% python3 -q
>>> import numpy as np
>>> from numpy import linalg as LA
>>> np.set_printoptions(precision=2, suppress=True, linewidth=140)
>>> def tidy(a):
...     return np.round(a, 2) + 0
... 
>>> data = np.diag(np.array([2, 2, 3, 5, 3]))
>>> print(data)
[[2 0 0 0 0]
 [0 2 0 0 0]
 [0 0 3 0 0]
 [0 0 0 5 0]
 [0 0 0 0 3]]
>>> evals, evecs = LA.eig(data)
>>> print(evals)
[2. 2. 3. 5. 3.]
>>> print(np.prod(evals))
180.0
>>> print(tidy(np.sort(LA.eigvals(LA.inv(data)))))
[0.2  0.33 0.33 0.5  0.5 ]
>>> feats = np.loadtxt("layer12.csv", delimiter=",")
>>> print(feats)
[[-2.21  3.91 -1.92  0.41  0.98]
 [-0.14  4.41  2.11  0.74 -0.74]
 [-0.04  3.42  0.14 -3.44 -1.21]
 [ 1.04  0.56 -2.17 -0.43  4.32]
 [ 2.93  3.19 -2.27  0.29 -1.01]
 [ 2.83 -0.32 -3.56  1.51  1.4 ]
 [ 0.21  3.23  1.04  3.4  -1.38]
 [ 2.82  2.26  1.04 -0.93 -3.17]
 [-1.71 -2.9  -2.06  1.06  2.88]
 [ 1.85  2.02 -3.39  2.06  1.34]
 [ 0.19  3.92 -0.3   2.7  -1.48]
 [-1.05 -4.69 -0.96 -0.7   0.69]]
>>> print(np.prod(np.diag(data)), tidy(LA.det(data)))
180 180.0
>>> print(LA.matrix_rank(data - data[0, 0] * np.eye(5)))
3
>>> print(data @ data)
[[ 4  0  0  0  0]
 [ 0  4  0  0  0]
 [ 0  0  9  0  0]
 [ 0  0  0 25  0]
 [ 0  0  0  0  9]]
>>> print(tidy(np.sort(LA.eigvals(data))))
[2. 2. 3. 3. 5.]
>>> M = np.load("block3.npy")
>>> print(M)
[[ 3  2  2  3  4  3]
 [ 1  0  0  1  2  1]
 [-1 -2 -2 -1  0 -1]]
>>> print(LA.norm(M, axis=1).argmax())
0
>>> print(M[1] @ M[2])
-3
>>> rng = np.random.default_rng(20)
>>> Y = M + rng.integers(-2, 3, (3, 2)) @ rng.integers(-2, 3, (2, 6))
>>> print(Y)
[[ 3  4 -1  1  0 -2]
 [ 2  0  1  1  3  3]
 [ 1  2 -6 -5 -6 -7]]
>>> print(LA.matrix_rank(Y - M, tol=1e-8))
2
>>> mat = np.load("w.npy")
>>> print(mat)
[[ 1  0  1  2]
 [-1 -2 -1  1]
 [-1 -3 -2  1]
 [ 2 -2  2  3]
 [-2  3  3  2]
 [ 3 -1 -3 -1]]
>>> Y = np.c_[mat[:, :1] @ np.array([[0]]), np.array([0, -2, 0, -2, 0, 2])]
>>> print(Y)
[[ 0  0]
 [ 0 -2]
 [ 0  0]
 [ 0 -2]
 [ 0  0]
 [ 0  2]]
>>> print(LA.matrix_rank(Y))
1
>>> print(tidy(LA.lstsq(mat, Y[:, 0])[0]))
[0. 0. 0. 0.]
>>> print(tidy(LA.norm(Y - mat @ LA.lstsq(mat, Y)[0], axis=0)))
[0.   1.44]
>>> print(LA.matrix_rank(np.c_[mat, Y]))
5
>>> print(tidy(Y @ LA.pinv(Y) @ Y))
[[ 0.  0.]
 [ 0. -2.]
 [ 0.  0.]
 [ 0. -2.]
 [ 0.  0.]
 [ 0.  2.]]
>>> print(LA.lstsq(Y[:-1].T, Y[-1])[2])
1
>>> print(np.unique(Y.round(6), axis=0).shape)
(3, 2)
>>> arr = np.load("case19.npy")
>>> print(arr)
[[ 0.57  0.94  0.33]
 [-1.16 -2.35 -1.16]
 [-1.62 -3.14 -1.76]
 [-1.06 -2.07 -0.76]
 [ 0.09  0.28  0.1 ]
 [ 1.26  2.58  1.34]
 [-1.54 -2.85 -1.52]
 [-1.1  -1.9  -0.75]
 [ 0.04 -0.04  0.08]
 [ 0.08  0.19  0.02]
 [ 2.02  3.95  1.95]
 [-0.69 -1.21 -0.52]
 [-0.23 -0.17 -0.19]
 [ 0.26  0.75  0.43]
 [ 0.52  1.02  0.24]
 [ 0.41  0.69  0.32]
 [ 0.92  1.89  0.9 ]
 [-0.8  -1.65 -0.78]
 [-2.92 -5.95 -2.91]
 [-2.03 -4.38 -2.13]]
>>> lab = arr[:, 2] > np.median(arr[:, 2])
>>> f = arr[lab].mean(axis=0) - arr[~lab].mean(axis=0)
>>> print((((arr - arr.mean(axis=0)) @ f > 0) == lab).mean())
0.95
>>> print(np.argsort(-np.abs(f).round(6), kind="stable"))
[1 0 2]
